$ ipython --no-banner

In [1]: import numpy as np

In [2]: np.set_printoptions(suppress=True, linewidth=100)

In [3]: tidy = lambda a: np.round(a, 1) + 0

In [4]: feats = np.array([[1.1, 0.7, 0.4, 2.7, -0.2],
   ...:     [-1.8, 1.8, -0.6, -1.0, -1.1],
   ...:     [1.8, -0.6, 2.2, 0.5, -0.4],
   ...:     [2.3, -0.3, 1.2, -0.1, -1.4],
   ...:     [-0.6, 0.5, -0.1, -1.0, -2.7],
   ...:     [-1.8, 0.1, 1.1, 2.0, 0.7],
   ...:     [-0.3, -0.6, -1.5, -2.4, -0.5],
   ...:     [1.4, 2.2, 0.1, -0.3, 1.4],
   ...:     [-1.4, 0.6, 0.2, 2.1, 1.4],
   ...:     [-0.2, 1.2, -0.9, 2.6, -0.3]])

In [5]: feats
Out[5]: 
array([[ 1.1,  0.7,  0.4,  2.7, -0.2],
       [-1.8,  1.8, -0.6, -1. , -1.1],
       [ 1.8, -0.6,  2.2,  0.5, -0.4],
       [ 2.3, -0.3,  1.2, -0.1, -1.4],
       [-0.6,  0.5, -0.1, -1. , -2.7],
       [-1.8,  0.1,  1.1,  2. ,  0.7],
       [-0.3, -0.6, -1.5, -2.4, -0.5],
       [ 1.4,  2.2,  0.1, -0.3,  1.4],
       [-1.4,  0.6,  0.2,  2.1,  1.4],
       [-0.2,  1.2, -0.9,  2.6, -0.3]])

In [6]: f = np.array([0, -2])

In [7]: np.convolve(feats[9], f)
Out[7]: array([ 0. ,  0.4, -2.4,  1.8, -5.2,  0.6])

In [8]: print(np.polyval(f, feats[9]))
[-2. -2. -2. -2. -2.]

In [9]: print(np.linalg.matrix_rank(feats))
5

In [10]: print(feats.shape)
(10, 5)

In [11]: tidy(feats.sum(axis=1))
Out[11]: array([ 4.7, -2.7,  3.5,  1.7, -3.9,  2.1, -5.3,  4.8,  2.9,  2.4])

In [12]: tidy(feats - feats[0])
Out[12]: 
array([[ 0. ,  0. ,  0. ,  0. ,  0. ],
       [-2.9,  1.1, -1. , -3.7, -0.9],
       [ 0.7, -1.3,  1.8, -2.2, -0.2],
       [ 1.2, -1. ,  0.8, -2.8, -1.2],
       [-1.7, -0.2, -0.5, -3.7, -2.5],
       [-2.9, -0.6,  0.7, -0.7,  0.9],
       [-1.4, -1.3, -1.9, -5.1, -0.3],
       [ 0.3,  1.5, -0.3, -3. ,  1.6],
       [-2.5, -0.1, -0.2, -0.6,  1.6],
       [-1.3,  0.5, -1.3, -0.1, -0.1]])

In [13]: np.abs(feats).max()
Out[13]: np.float64(2.7)

In [14]: tidy(np.linalg.svd(feats, compute_uv=False))
Out[14]: array([6. , 5. , 3.5, 3.2, 2.2])

In [15]: tidy(feats.sum(axis=0))
Out[15]: array([ 0.5,  5.6,  2.1,  5.1, -3.1])

In [16]: tidy(feats.mean(axis=0))
Out[16]: array([ 0. ,  0.6,  0.2,  0.5, -0.3])

In [17]: np.unravel_index(np.abs(feats).argmax(), feats.shape)
Out[17]: (np.int64(0), np.int64(3))

In [18]: tidy(np.diff(feats, axis=0))
Out[18]: 
array([[-2.9,  1.1, -1. , -3.7, -0.9],
       [ 3.6, -2.4,  2.8,  1.5,  0.7],
       [ 0.5,  0.3, -1. , -0.6, -1. ],
       [-2.9,  0.8, -1.3, -0.9, -1.3],
       [-1.2, -0.4,  1.2,  3. ,  3.4],
       [ 1.5, -0.7, -2.6, -4.4, -1.2],
       [ 1.7,  2.8,  1.6,  2.1,  1.9],
       [-2.8, -1.6,  0.1,  2.4,  0. ],
       [ 1.2,  0.6, -1.1,  0.5, -1.7]])
